In [1]: import numpy as np

In [2]: import numpy.linalg as la

In [3]: np.set_printoptions(precision=2, suppress=True, linewidth=160, legacy="1.25")

In [4]: M2 = np.array([[1, 1], [1, -1]])

In [5]: rng = np.random.default_rng(8690)

In [6]: K = np.kron(M2, np.kron(M2, M2))[rng.permutation(8)][:3]

In [7]: K
Out[7]: 
array([[ 1,  1,  1,  1,  1,  1,  1,  1],
       [ 1, -1,  1, -1,  1, -1,  1, -1],
       [ 1,  1, -1, -1,  1,  1, -1, -1]])

In [8]: M2 = np.array([[-1, 1, 0],
   ...:     [-1, -2, -1],
   ...:     [1, 1, 1],
   ...:     [2, -1, -1],
   ...:     [1, -2, -1],
   ...:     [2, 2, -1],
   ...:     [0, 1, -2],
   ...:     [-2, -1, -1]])

In [9]: np.einsum("ij,ij->i", K, K)
Out[9]: array([8, 8, 8])

In [10]: M2.T @ K.T
Out[10]: 
array([[ 2,  0,  0],
       [-1,  3, -1],
       [-6,  2,  0]])

In [11]: np.vstack([K, M2.T]).shape
Out[11]: (6, 8)

In [12]: print(la.matrix_rank(K @ M2))
3

In [13]: print(np.diff(K, axis=0))
[[ 0 -2  0 -2  0 -2  0 -2]
 [ 0  2 -2  0  0  2 -2  0]]

In [14]: np.unravel_index(np.abs(K).argmax(), K.shape)
Out[14]: (0, 0)

In [15]: print(np.abs(K).max())
1

In [16]: print(la.matrix_rank(K))
3

In [17]: M2 = K / np.sqrt((K ** 2).mean(axis=1, keepdims=True))

In [18]: print(K - K.mean(axis=1, keepdims=True))
[[ 0.  0.  0.  0.  0.  0.  0.  0.]
 [ 1. -1.  1. -1.  1. -1.  1. -1.]
 [ 1.  1. -1. -1.  1.  1. -1. -1.]]

In [19]: la.matrix_rank(M2) == la.matrix_rank(K)
Out[19]: True

In [20]: vec = np.array([-3, 1, 0, 0, 2, 1, -3, -2])

In [21]: h1 = np.maximum(K @ vec, 0)

In [22]: K * (h1 > 1e-9)[:, None]
Out[22]: 
array([[ 0,  0,  0,  0,  0,  0,  0,  0],
       [ 0,  0,  0,  0,  0,  0,  0,  0],
       [ 1,  1, -1, -1,  1,  1, -1, -1]])

In [23]: np.flatnonzero(h1 > 1e-9)
Out[23]: array([2])
